$ python -q
>>> import numpy as np
>>> import numpy.linalg as la
>>> np.set_printoptions(precision=3, suppress=True, linewidth=200, sign=" ")
>>> E = np.load("case0.npy")
>>> print(E)
[[ 0  1  0]
 [ 1  0  1]
 [ 0  1  0]]
>>> np.trace(E @ E @ E) // 6
np.int64(0)
>>> E.sum(axis=0)
array([ 1,  2,  1])
>>> L = np.diag(E.sum(axis=1)) - E
>>> L
array([[ 1, -1,  0],
       [-1,  2, -1],
       [ 0, -1,  1]])
>>> la.matrix_rank(L)
np.int64(2)
>>> np.round(la.eigvalsh(L), 3) + 0
array([ 0.,  1.,  3.])
>>> round(la.det(L[1:, 1:]))
1
>>> np.allclose(E[:-1].T @ la.lstsq(E[:-1].T, E[-1])[0], E[-1])
True
>>> la.lstsq(E[:-1].T, E[-1])[2]
np.int32(2)
>>> np.unique(E.round(6), axis=0).shape
(2, 3)
>>> evals, evecs = la.eigh(E)
>>> np.round(evecs @ np.diag(evals) @ evecs.T, 3) + 0
array([[ 0.,  1.,  0.],
       [ 1.,  0.,  1.],
       [ 0.,  1.,  0.]])
>>> np.round(evecs.T @ E @ evecs, 3) + 0
array([[-1.414,  0.   ,  0.   ],
       [ 0.   ,  0.   ,  0.   ],
       [ 0.   ,  0.   ,  1.414]])
>>> np.einsum("ij,ji->", E, E)
np.int64(4)
>>> np.round(la.det(E[::-1]), 3)
np.float64(0.0)
>>> round(float(la.det(E.T)), 3)
0.0
>>> np.round(la.eigvals(E), 3) + 0
array([-1.414,  0.   ,  1.414])
>>> A = np.load("x.npy")
>>> A
array([[  1.569,  -0.072,  -3.672,   6.696],
       [  1.976,  -3.194,  -5.424,   8.093],
       [ -7.797,   3.952,  -4.068, -11.904],
       [  3.827,   6.068,   0.689,   9.757],
       [ -0.455,   0.414,  -3.988,   2.753],
       [  1.037,   7.254,   0.563,   4.22 ],
       [ -5.802,  -1.097,  -6.499,  -7.104],
       [ -2.715,   0.523,  -4.601,  -1.564],
       [ -1.532,   4.468,  -1.879,  -0.105],
       [  2.39 ,   5.565,  -0.044,   7.129],
       [  0.773,   6.355,  -0.055,   3.898],
       [  0.583,   1.008,  -3.32 ,   4.607],
       [ -0.266,  14.26 ,   4.376,   0.342]])
>>> lab = A[:, 2] > np.median(A[:, 2])
>>> r0 = A[lab].mean(axis=0) - A[~lab].mean(axis=0)
>>> ((A - A.mean(axis=0)) @ r0 > 0).astype(int)
array([ 0,  0,  0,  1,  0,  1,  0,  0,  0,  1,  1,  0,  1])
>>> np.round((((A - A.mean(axis=0)) @ r0 > 0) == lab).mean(), 3)
np.float64(0.923)
>>> print(r0)
[ 2.844  7.109  5.119  3.981]
